$ python3 -q
>>> import numpy as np
>>> import numpy.linalg as la
>>> np.set_printoptions(suppress=True, linewidth=200)
>>> m1 = np.load("out9.npy")
>>> m1
array([[ 3,  2,  2,  3,  0,  2,  1],
       [ 2,  2,  2,  2, -1, -2, -1],
       [ 2,  2,  2,  2, -1, -2, -1],
       [ 0,  0,  0,  0,  0,  0,  0],
       [ 2, -2, -2, -2,  0,  0,  2],
       [ 3,  3,  1,  3, -2,  0, -3],
       [ 1,  3,  4,  2, -1, -3, -3],
       [ 1,  2,  4,  4, -2, -3, -7],
       [ 3, -2, -2, -1,  1,  4,  4],
       [ 1, -1,  3,  0,  2,  0, -1],
       [ 2, -3, -2,  0, -1,  0, -2],
       [-1, -2,  1,  1,  0, -2, -2]])
>>> vec = np.array([1, 2, 2, 0, 1, 0, 2])
>>> y = m1 @ vec
>>> np.round(la.lstsq(m1, y)[0], 2) + 0
array([1., 2., 2., 0., 1., 0., 2.])
>>> np.round(la.pinv(m1) @ m1, 2) + 0
array([[1., 0., 0., 0., 0., 0., 0.],
       [0., 1., 0., 0., 0., 0., 0.],
       [0., 0., 1., 0., 0., 0., 0.],
       [0., 0., 0., 1., 0., 0., 0.],
       [0., 0., 0., 0., 1., 0., 0.],
       [0., 0., 0., 0., 0., 1., 0.],
       [0., 0., 0., 0., 0., 0., 1.]])
>>> y
array([ 13,   7,   7,   0,  -2,   3,   8,  -3,   4,   5, -13,  -7])
>>> np.round(la.solve(m1.T @ m1, m1.T @ y), 2) + 0
array([1., 2., 2., 0., 1., 0., 2.])
>>> rng = np.random.default_rng(30)
>>> y = y + 0.1 * rng.normal(size=12)
>>> y.round(2)
array([ 13.16,   7.07,   6.9 ,  -0.02,  -2.03,   3.24,   7.91,  -2.86,   4.01,   5.1 , -13.  ,  -6.96])
>>> c, *_ = la.lstsq(m1, y)
>>> print([round(float(la.norm(la.solve(m1.T @ m1 + lam * np.eye(7), m1.T @ y))), 2) for lam in (0, 1, 10, 100)])
[3.75, 3.62, 2.92, 1.14]
>>> print(c.round())
[ 1.  2.  2.  0.  1. -0.  2.]
>>> Q, V = la.qr(m1[:, :1])[0], la.qr(m1[:, 1:])[0]
>>> sv = la.svd(Q.T @ V, compute_uv=False)
>>> np.round(np.degrees(np.arccos(sv.clip(0, 1))), 2)
array([25.21])
>>> sv.round(2)
array([0.9])
>>> (sv > 0.9).sum()
np.int64(1)
>>> u = np.array([1, 0, 0])
>>> np.convolve(m1[3], u)
array([0, 0, 0, 0, 0, 0, 0, 0, 0])
>>> np.polyval(u, m1[3])
array([0, 0, 0, 0, 0, 0, 0])
>>> np.cross(m1[3, :3], m1[0, :3])
array([0, 0, 0])
>>> vec = np.array([9, 3, 8, 1, 7, -2, 9])
>>> m1 @ (2 * vec)
array([114,  60,  60,   0,  24,  12,  48, -40,  78,  70, -64, -40])
>>> la.norm(m1 @ vec) <= la.norm(m1, 2) * la.norm(vec) + 1e-9
np.True_
>>> m1 * vec
array([[ 27,   6,  16,   3,   0,  -4,   9],
       [ 18,   6,  16,   2,  -7,   4,  -9],
       [ 18,   6,  16,   2,  -7,   4,  -9],
       [  0,   0,   0,   0,   0,   0,   0],
       [ 18,  -6, -16,  -2,   0,   0,  18],
       [ 27,   9,   8,   3, -14,   0, -27],
       [  9,   9,  32,   2,  -7,   6, -27],
       [  9,   6,  32,   4, -14,   6, -63],
       [ 27,  -6, -16,  -1,   7,  -8,  36],
       [  9,  -3,  24,   0,  14,   0,  -9],
       [ 18,  -9, -16,   0,  -7,   0, -18],
       [ -9,  -6,   8,   1,   0,   4, -18]])
>>> vec @ m1
Traceback (most recent call last):
  File "<python-input-30>", line 1, in <module>
    vec @ m1
    ~~~~^~~~
ValueError: matmul: Input operand 1 has a mismatch in its core dimension 0, with gufunc signature (n?,k),(k,m?)->(n?,m?) (size 12 is different from 7)
>>> M2 = m1 + rng.integers(-2, 3, (12, 6)) @ rng.integers(-2, 3, (6, 7))
>>> M2
array([[  5,   5,   0,   1,  -2,   5,   0],
       [  1,   3,   1,  -4,  -4,  -4,  -4],
       [ -1,  -1,   0,   1,  -1,  -7,  -5],
       [  2,   1,   1,  -2,  -2,   4,   2],
       [ -2,  -6,   6,  -4,   2,  -4,   0],
       [  1,   2,   0,   2,  -3,   0,  -8],
       [  3,  -2,   4,  -2,  -3,  -4,   0],
       [  3,   3,   6,  13,   3,   0,  -2],
       [  3,  -4,  -2,   1,  -1,  10,   6],
       [  1,  -5,   2, -13,  -4,  -6,  -1],
       [ -2,  -6,  -5,  -4,  -4,  -3,  -9],
       [  2,  -1,   1,   4,   3,  -4,   4]])
>>> np.round(la.svd(M2 - m1, compute_uv=False), 2) + 0
array([24.61, 13.48, 12.17,  8.4 ,  6.69,  1.81,  0.  ])
>>> la.matrix_rank(M2 - m1, tol=1e-8)
np.int64(6)
>>> np.abs(M2 - m1).sum(axis=1)
array([15, 17, 18, 14, 26, 11, 17, 27, 14, 30, 27, 18])
>>> u = np.array([0, 1, 2, 1, 1, 0, 0, 2, 0, 0, 2, 2])
>>> v = np.array([-2, 0, -3, 3, 2, -2, 0, -3, -1, 1, 2])
>>> F = np.outer(u, v)
>>> F
array([[ 0,  0,  0,  0,  0,  0,  0,  0,  0,  0,  0],
       [-2,  0, -3,  3,  2, -2,  0, -3, -1,  1,  2],
       [-4,  0, -6,  6,  4, -4,  0, -6, -2,  2,  4],
       [-2,  0, -3,  3,  2, -2,  0, -3, -1,  1,  2],
       [-2,  0, -3,  3,  2, -2,  0, -3, -1,  1,  2],
       [ 0,  0,  0,  0,  0,  0,  0,  0,  0,  0,  0],
       [ 0,  0,  0,  0,  0,  0,  0,  0,  0,  0,  0],
       [-4,  0, -6,  6,  4, -4,  0, -6, -2,  2,  4],
       [ 0,  0,  0,  0,  0,  0,  0,  0,  0,  0,  0],
       [ 0,  0,  0,  0,  0,  0,  0,  0,  0,  0,  0],
       [-4,  0, -6,  6,  4, -4,  0, -6, -2,  2,  4],
       [-4,  0, -6,  6,  4, -4,  0, -6, -2,  2,  4]])
>>> la.cond(F) > 100
np.True_
>>> np.argsort(-la.norm(F, axis=0).round(6), kind="stable")[:3]
array([2, 3, 7])
>>> round(la.norm(F, 2) / la.norm(F), 2)
np.float64(1.0)
>>> la.matrix_rank(F, rtol=0.1)
np.int64(1)
>>> U, sv, Vt = la.svd(F)
>>> V = Vt[:(sv > 1e-8).sum()]
>>> vec = F[3] + 2 * F[1] + rng.integers(2) * np.eye(11)[2]
>>> vec
array([-6.,  0., -9.,  9.,  6., -6.,  0., -9., -3.,  3.,  6.])
>>> round(la.norm(vec - V.T @ V @ vec), 2)
np.float64(0.0)
>>> np.round(V.T @ V, 2)
array([[ 0.09,  0.  ,  0.13, -0.13, -0.09,  0.09,  0.  ,  0.13,  0.04, -0.04, -0.09],
       [ 0.  ,  0.  ,  0.  ,  0.  ,  0.  ,  0.  ,  0.  ,  0.  ,  0.  ,  0.  ,  0.  ],
       [ 0.13,  0.  ,  0.2 , -0.2 , -0.13,  0.13,  0.  ,  0.2 ,  0.07, -0.07, -0.13],
       [-0.13,  0.  , -0.2 ,  0.2 ,  0.13, -0.13,  0.  , -0.2 , -0.07,  0.07,  0.13],
       [-0.09,  0.  , -0.13,  0.13,  0.09, -0.09,  0.  , -0.13, -0.04,  0.04,  0.09],
       [ 0.09,  0.  ,  0.13, -0.13, -0.09,  0.09,  0.  ,  0.13,  0.04, -0.04, -0.09],
       [ 0.  ,  0.  ,  0.  ,  0.  ,  0.  ,  0.  ,  0.  ,  0.  ,  0.  ,  0.  ,  0.  ],
       [ 0.13,  0.  ,  0.2 , -0.2 , -0.13,  0.13,  0.  ,  0.2 ,  0.07, -0.07, -0.13],
       [ 0.04,  0.  ,  0.07, -0.07, -0.04,  0.04,  0.  ,  0.07,  0.02, -0.02, -0.04],
       [-0.04,  0.  , -0.07,  0.07,  0.04, -0.04,  0.  , -0.07, -0.02,  0.02,  0.04],
       [-0.09,  0.  , -0.13,  0.13,  0.09, -0.09,  0.  , -0.13, -0.04,  0.04,  0.09]])
>>> print(np.allclose(V.T @ V @ vec, vec))
True
>>> M = np.loadtxt("m.csv", delimiter=",")
>>> M
array([[ -0.4,   0.1,  -1.8,  -0.1,   0.5,   0. ,   0.2,  -0.7,   0.9],
       [  0.5,   0. ,   0.7,  -2.3,   1.3,  -1.2,   0.5,  -1.6,   0.3],
       [ -0.1,  -1.5,   0. ,  -1.2,  -0.4,   0.7,   0.1,  -0.9,   0.8],
       [  0.3,   0.7,   0.2,   1. ,   1.1,  -1.1,   0.4,   1.5,   1.6],
       [ -0.7,   0.1,  -1.8,  -0.5,  -0.9,   0.7,  -1.5,  -0.4,  -0.1],
       [  0.3,   1.1,   0.3,   0.5,   0.6,  -0.2,   0.7,   0.4,   0.5],
       [  1.9,   0.6,   0.6,   0. ,  -0.8,   0. ,   0.7,  -0.2,   1.8],
       [ -0.2,   0.9,  -0.8,   0.4,  -1.7,  -0.4,   1.2,   0.4,   1.2],
       [  0.2,   0.2,   2. ,   0.1,   0.7,   0.5,  -0.4,  -2.4,  -0.2],
       [  0.1,   0. ,   0.5,   0.9,   0.9,   0.4,  -1. ,  -0.2,   0.1],
       [ -1.6,  -0.1,   0.1,  -1. ,  -0.3,   0.3,   0.4,   1.4,   0. ],
       [ -0.2,   0.1,  -0.2,   1.1,  -1.3,   1.1,   0. ,  -0.4,   0.9],
       [ -0.2,   0.8,  -0.4,  -1.4,  -0.7,  -0.3,   0.8,   1.8,  -0.8],
       [ -0.1,  -0.8,  -0.1,  -0.7,   1.3,  -1.2,   0.1,   0.3,  -2.1],
       [ -0.3,   0.4,  -0.1,   1.1,   0.4,   0.3,   0. ,  -0.3,   0.2],
       [  0.6,   1. ,   1.1,  -0.4,  -1.4,  -0.4,   0.4,   1.1,   0.2],
       [  0.1,   1.3,   1.1,   2.2,   0.4,  -1.7,   0.1,  -1.2,   0.4],
       [  1. ,  -0.7,   0.2,  -0.2,  -0.8,  -0.5,  -1.2,  -0.2,  -0.5],
       [ -9. ,   0. , -11. , -19. , -18. ,   7. , -13. ,  12. ,   1. ],
       [  0.4,   1.1,  -1.3,   1.3,   0.3,  -0.7,  -0.1,  -1.3,   0.8],
       [ -0.6,  -0.3,  -0.9,  -1.1,   1.2,  -1.9,  -0.1,  -1. ,  -0.2],
       [  0.3,  -1.3,  -0.2,   0.9,   0.1,   2.7,   0.1,  -2.3,  -1.2],
       [  1.8,  -1.9,   0.4,   0.7,  -2.2,  -0.6,   0.2,   0.6,   1.5],
       [ -0.6,   0.7,  -0.2,   0.5,  -1.7,   1.2,  -0.4,   0.7,   1.2],
       [  0.5,   0.9,  -1.5,   1.1,  -0.7,  -0.5,  -0.3,   1.2,  -1.3],
       [  0. ,  -2.5,   0.9,  -1.6,   1.1,  -1. ,   0.9,  -2.7,  -1. ],
       [ -2.2,   0.3,  -1.5,  -0.1,  -0.9,  -0.6,  -1.2,   0.1,   0.8],
       [ -1.1,  -1.1,  -0.4,  -1.8,   0.3,   0.8,   0. ,  -0.9,  -0.7],
       [  0.8,   0.2,   0.2,  -0.5,   0. ,   0.3,   0.7,  -0.3,   1. ],
       [ -1.6,  -0.1,  -1.2,   0.8,   2.4,  -2.6,   0. ,   0.7,   1.3],
       [ -0.5,  -0.8,  -0.8,   1. ,  -0.8,   1.2,  -0.3,  -0.4,   0.8],
       [ -1.6,  -0.6,   1. ,  -0.9,  -1.4,  -0.9,   2. ,   0.7,   0.5],
       [  2.1,   0.2,  -0.5,   1.2,   0.8,  -2.2,   1. ,  -0.1,   1.1],
       [ -0.5,   0.2,   0.8,  -1. ,   2. ,  -1.8,  -1.2,   0.4,   0.9]])
>>> Q, Rm = la.qr(M)
>>> round(np.trace(Q @ Q.T), 2)
np.float64(9.0)
>>> W2 = M[[3, 32]].astype(float)
>>> for _ in range(7):
...     z = la.norm(M[:, None] - W2, axis=-1).argmin(axis=1)
...     W2 = np.array([M[z == j].mean(axis=0) for j in range(2)])
... 
>>> z
array([1, 1, 1, 1, 1, 1, 1, 1, 1, 1, 1, 1, 1, 1, 1, 1, 1, 1, 0, 1, 1, 1, 1, 1, 1, 1, 1, 1, 1, 1, 1, 1, 1, 1])
>>> np.abs(W2[1] - W2[0]).argmax()
np.int64(3)
>>> W2.round(2) + 0
array([[ -9.  ,   0.  , -11.  , -19.  , -18.  ,   7.  , -13.  ,  12.  ,   1.  ],
       [ -0.05,  -0.02,  -0.11,   0.  ,  -0.02,  -0.29,   0.08,  -0.19,   0.32]])
>>> proj = M @ la.solve(M.T @ M, M.T)
>>> la.matrix_rank(np.eye(34) - proj)
np.int64(25)
>>> J = np.load("dump.npy")
>>> J
array([[ 0.  , -0.01, -0.41, -0.07,  0.28,  0.16, -0.02, -0.26, -0.13,  0.31,  0.17,  0.33],
       [ 0.13, -0.09,  0.61,  0.61, -1.04,  0.  , -0.6 ,  0.19,  0.13, -0.05,  0.01, -1.51],
       [-0.02, -0.19, -0.39, -0.29, -0.04,  0.  , -1.3 , -0.16, -0.27,  0.05, -0.29,  0.19],
       [-0.16, -0.13,  1.47, -0.59, -0.84, -1.04, -1.22,  1.26,  0.31, -1.89, -1.55, -0.35],
       [ 0.29,  0.37,  3.5 ,  2.11, -2.72, -0.53,  2.4 ,  1.63,  1.38, -1.25,  0.22, -4.35],
       [-0.24,  0.07,  3.9 , -0.43, -1.96, -2.09, -0.18,  2.9 ,  1.18, -3.91, -2.56, -1.57],
       [-0.02,  0.03,  0.77,  0.05, -0.44, -0.34,  0.1 ,  0.52,  0.25, -0.65, -0.37, -0.47],
       [ 0.9 ,  0.63,  3.3 ,  5.01, -3.96,  1.11,  4.74,  0.36,  1.62,  1.53,  3.12, -7.89],
       [-0.18, -0.27,  1.82, -0.73, -1.32, -1.31, -2.26,  1.56,  0.3 , -2.37, -2.08, -0.71],
       [ 0.26, -0.32, -1.9 ,  0.64, -0.08,  1.18, -1.8 , -1.58, -0.78,  2.2 ,  1.18, -0.6 ],
       [ 0.06,  0.45,  1.49,  0.83, -0.36, -0.2 ,  3.02,  0.72,  0.81, -0.51,  0.47, -1.01],
       [-0.08,  0.3 ,  2.6 ,  0.26, -1.04, -1.06,  1.72,  1.72,  1.  , -2.06, -0.88, -1.22],
       [-0.1 , -0.2 , -1.33, -0.8 ,  0.88,  0.19, -1.32, -0.62, -0.57,  0.46, -0.17,  1.5 ],
       [-0.68,  0.04, -0.9 , -3.16,  2.88, -1.18, -0.16,  0.6 , -0.34, -1.92, -2.02,  5.36]])
>>> rank = la.matrix_rank(J)
>>> print(rank)
3
>>> null = la.svd(J)[2][rank:].T
>>> la.matrix_rank(J.T @ J), la.matrix_rank(J @ J.T)
(np.int64(3), np.int64(3))
>>> [int(la.matrix_rank(np.delete(J, i, axis=0))) for i in range(14)]
[3, 3, 3, 3, 3, 3, 3, 3, 3, 3, 3, 3, 3, 3]
>>> round(np.trace(la.pinv(J) @ J), 2)
np.float64(3.0)
>>> U, sv, Vt = la.svd(J, full_matrices=False)
>>> sv.round(2) + 0
array([16.65, 11.39,  5.54,  0.  ,  0.  ,  0.  ,  0.  ,  0.  ,  0.  ,  0.  ,  0.  ,  0.  ])
>>> np.round(U.T @ U, 2) + 0
array([[1., 0., 0., 0., 0., 0., 0., 0., 0., 0., 0., 0.],
       [0., 1., 0., 0., 0., 0., 0., 0., 0., 0., 0., 0.],
       [0., 0., 1., 0., 0., 0., 0., 0., 0., 0., 0., 0.],
       [0., 0., 0., 1., 0., 0., 0., 0., 0., 0., 0., 0.],
       [0., 0., 0., 0., 1., 0., 0., 0., 0., 0., 0., 0.],
       [0., 0., 0., 0., 0., 1., 0., 0., 0., 0., 0., 0.],
       [0., 0., 0., 0., 0., 0., 1., 0., 0., 0., 0., 0.],
       [0., 0., 0., 0., 0., 0., 0., 1., 0., 0., 0., 0.],
       [0., 0., 0., 0., 0., 0., 0., 0., 1., 0., 0., 0.],
       [0., 0., 0., 0., 0., 0., 0., 0., 0., 1., 0., 0.],
       [0., 0., 0., 0., 0., 0., 0., 0., 0., 0., 1., 0.],
       [0., 0., 0., 0., 0., 0., 0., 0., 0., 0., 0., 1.]])
>>> np.round(np.sqrt((sv ** 2).sum()), 2), round(la.norm(J), 2)
(np.float64(20.92), np.float64(20.92))
>>> print([round(float(x), 2) for x in la.svd(J, compute_uv=False)[:3]])
[16.65, 11.39, 5.54]
>>> la.cond(J) > 100
np.True_
>>> np.argsort(-la.norm(J, axis=0).round(6), kind="stable")[:3]
array([11,  2,  6])
>>> la.matrix_rank(J, rtol=0.1)
np.int64(3)
>>> W1 = np.array([[-2, 5],
...     [-5, 9],
...     [9, -7],
...     [6, 8],
...     [-6, -6],
...     [-5, -6],
...     [-3, 8],
...     [-2, -2],
...     [0, 2],
...     [0, -4],
...     [0, -9],
...     [-8, -4]])
>>> c = np.array([5, 2])
>>> H = np.maximum(J @ W1 + c, 0)
>>> print((H > 0).astype(int))
[[0 0]
 [1 1]
 [1 0]
 [1 1]
 [1 1]
 [1 1]
 [1 1]
 [1 1]
 [1 1]
 [1 0]
 [1 1]
 [1 1]
 [0 0]
 [0 0]]
>>> np.round((H > 0).mean(axis=0), 2)
array([0.79, 0.64])
>>> la.matrix_rank(H)
np.int64(2)
>>> W2 = np.array([[5, 0], [0, -4]])
>>> print((H @ W2).round(6).argmax(axis=1))
[0 0 0 0 0 0 0 0 0 0 0 0 0 0]
>>> W1 @ W2
array([[-10, -20],
       [-25, -36],
       [ 45,  28],
       [ 30, -32],
       [-30,  24],
       [-25,  24],
       [-15, -32],
       [-10,   8],
       [  0,  -8],
       [  0,  16],
       [  0,  36],
       [-40,  16]])
>>> E = np.loadtxt("run18.csv", delimiter=",")
>>> E.round(2)
array([[0.16, 0.16, 0.12, 0.16, 0.02, 0.21, 0.09, 0.07],
       [0.19, 0.29, 0.13, 0.13, 0.23, 0.03, 0.  , 0.  ],
       [0.08, 0.15, 0.18, 0.02, 0.2 , 0.02, 0.18, 0.18],
       [0.22, 0.11, 0.22, 0.08, 0.03, 0.14, 0.03, 0.19],
       [0.  , 0.11, 0.07, 0.16, 0.18, 0.16, 0.11, 0.2 ],
       [0.19, 0.11, 0.  , 0.25, 0.08, 0.03, 0.08, 0.25],
       [0.12, 0.16, 0.12, 0.03, 0.12, 0.12, 0.16, 0.16],
       [0.1 , 0.1 , 0.22, 0.02, 0.22, 0.1 , 0.22, 0.02]])
>>> round(float(E[5] @ E[7]), 2)
0.08
>>> np.round(la.norm(E, axis=0), 2)
array([0.42, 0.45, 0.42, 0.37, 0.44, 0.34, 0.36, 0.45])
>>> print(np.round(la.norm(E[5], 1), 2), round(la.norm(E[5], np.inf), 2))
1.0 0.25
>>> round(la.norm(E[5] - E[7]), 2)
np.float64(0.45)
>>> print(np.round(la.norm(E, axis=1), 2))
[0.39 0.46 0.4  0.41 0.39 0.44 0.37 0.42]
>>> print(np.round(la.norm(E, "nuc"), 2))
2.33
>>> print(round(float(la.norm(E, 1)), 2), round(float(la.norm(E, np.inf)), 2))
1.19 1.0
